% ipython --no-banner

In [1]: import numpy as np

In [2]: import numpy.linalg as la

In [3]: np.set_printoptions(precision=2, suppress=True, linewidth=100, floatmode="fixed")

In [4]: data = np.loadtxt("case10.csv", delimiter=",")

In [5]: data
Out[5]: 
array([[0.00, 1.00, 0.00, 0.00, 0.00],
       [0.00, 0.00, 0.00, 0.00, 1.00],
       [1.00, 0.00, 0.00, 0.00, 0.00],
       [0.00, 0.00, 1.00, 0.00, 0.00],
       [0.00, 0.00, 0.00, 1.00, 0.00]])

In [6]: # orthonormal columns

In [7]: rng = np.random.default_rng(420)

In [8]: lab = rng.permutation(5)

In [9]: lab
Out[9]: array([1, 4, 3, 2, 0])

In [10]: M2 = data[lab][:, lab]

In [11]: np.allclose(M2, data)
Out[11]: False

In [12]: print(M2)
[[0.00 1.00 0.00 0.00 0.00]
 [0.00 0.00 1.00 0.00 0.00]
 [0.00 0.00 0.00 1.00 0.00]
 [0.00 0.00 0.00 0.00 1.00]
 [1.00 0.00 0.00 0.00 0.00]]

In [13]: M2 = la.inv(data)

In [14]: np.allclose(M2, data.T)
Out[14]: True

In [15]: M2
Out[15]: 
array([[0.00, 0.00, 1.00, 0.00, 0.00],
       [1.00, 0.00, 0.00, 0.00, 0.00],
       [0.00, 0.00, 0.00, 1.00, 0.00],
       [0.00, 0.00, 0.00, 0.00, 1.00],
       [0.00, 1.00, 0.00, 0.00, 0.00]])

In [16]: P = np.triu(np.array([[-2, -3, 3, -2, 0],
    ...:     [3, 3, 0, 1, 0],
    ...:     [-1, -2, 1, 3, 0],
    ...:     [0, -2, 1, -3, 2],
    ...:     [-2, -3, -2, 0, -1]]), 1) + np.eye(5)

In [17]: M2 = P @ data @ la.inv(P)

In [18]: np.trace(M2), np.trace(data)
Out[18]: (np.float64(0.0), np.float64(0.0))

In [19]: round(float(la.det(M2)), 2)
Out[19]: 1.0

In [20]: la.matrix_rank(M2)
Out[20]: np.int64(5)

In [21]: np.round(np.poly(M2), 2) + 0
Out[21]: array([ 1.00,  0.00,  0.00,  0.00,  0.00, -1.00])
